% ipython --no-banner

In [1]: import numpy as np

In [2]: np.set_printoptions(precision=2, suppress=True, linewidth=100)

In [3]: def rnd(a):
   ...:     return np.round(a, 2) + 0
   ...: 

In [4]: arr = np.array([[9, 0, 0], [0, 0, 0], [-9, 0, 0]])

In [5]: # column 0 is much longer than the rest

In [6]: rnd(np.trace(np.linalg.pinv(arr) @ arr))
Out[6]: np.float64(1.0)

In [7]: try:
   ...:     np.linalg.inv(arr)
   ...: except np.linalg.LinAlgError as e:
   ...:     print(e)
   ...: 
Singular matrix

In [8]: np.unique(arr.round(6), axis=0).shape
Out[8]: (3, 3)

In [9]: rnd(arr @ np.linalg.pinv(arr) @ arr)
Out[9]: 
array([[ 9.,  0.,  0.],
       [ 0.,  0.,  0.],
       [-9.,  0.,  0.]])

In [10]: Uu, sv, vt = np.linalg.svd(arr)

In [11]: vecs = vt[:(sv > 1e-8).sum()]

In [12]: rng = np.random.default_rng(31)

In [13]: vec = arr[0] + -2 * arr[1] + rng.integers(2) * np.eye(3)[1]

In [14]: print(vec)
[9. 1. 0.]

In [15]: np.diag(vecs.T @ vecs)
Out[15]: array([1., 0., 0.])

In [16]: rnd(np.linalg.norm(vec - vecs.T @ vecs @ vec))
Out[16]: np.float64(1.0)

In [17]: vecs.T @ vecs
Out[17]: 
array([[1., 0., 0.],
       [0., 0., 0.],
       [0., 0., 0.]])

In [18]: np.linalg.matrix_rank(np.vstack([arr, vec]))
Out[18]: np.int64(2)

In [19]: rnd(np.sort(np.linalg.eigvals(arr)))
Out[19]: array([0., 0., 9.])

In [20]: F = np.loadtxt("arr.csv", delimiter=",")

In [21]: F
Out[21]: 
array([[ 3., -2., -2., -1.],
       [ 0.,  0., -1., -3.],
       [ 2., -3., -2.,  1.]])

In [22]: T = np.stack([F, -3 * F, F[::-1]])

In [23]: T.sum(axis=0)
Out[23]: 
array([[-4.,  1.,  2.,  3.],
       [ 0.,  0.,  1.,  3.],
       [-1.,  4.,  2., -3.]])

In [24]: print(np.linalg.matrix_rank(T))
[3 3 3]

In [25]: print(np.einsum("bij,cij->bc", T, T))
[[  46. -138.   40.]
 [-138.  414. -120.]
 [  40. -120.   46.]]

In [26]: np.count_nonzero(arr)
Out[26]: np.int64(2)

In [27]: arr - arr[0]
Out[27]: 
array([[  0,   0,   0],
       [ -9,   0,   0],
       [-18,   0,   0]])

In [28]: print(np.abs(arr).max())
9

In [29]: arr[:, 3]
---------------------------------------------------------------------------
IndexError                                Traceback (most recent call last)
Cell In[29], line 1
----> 1 arr[:, 3]

IndexError: index 3 is out of bounds for axis 1 with size 3
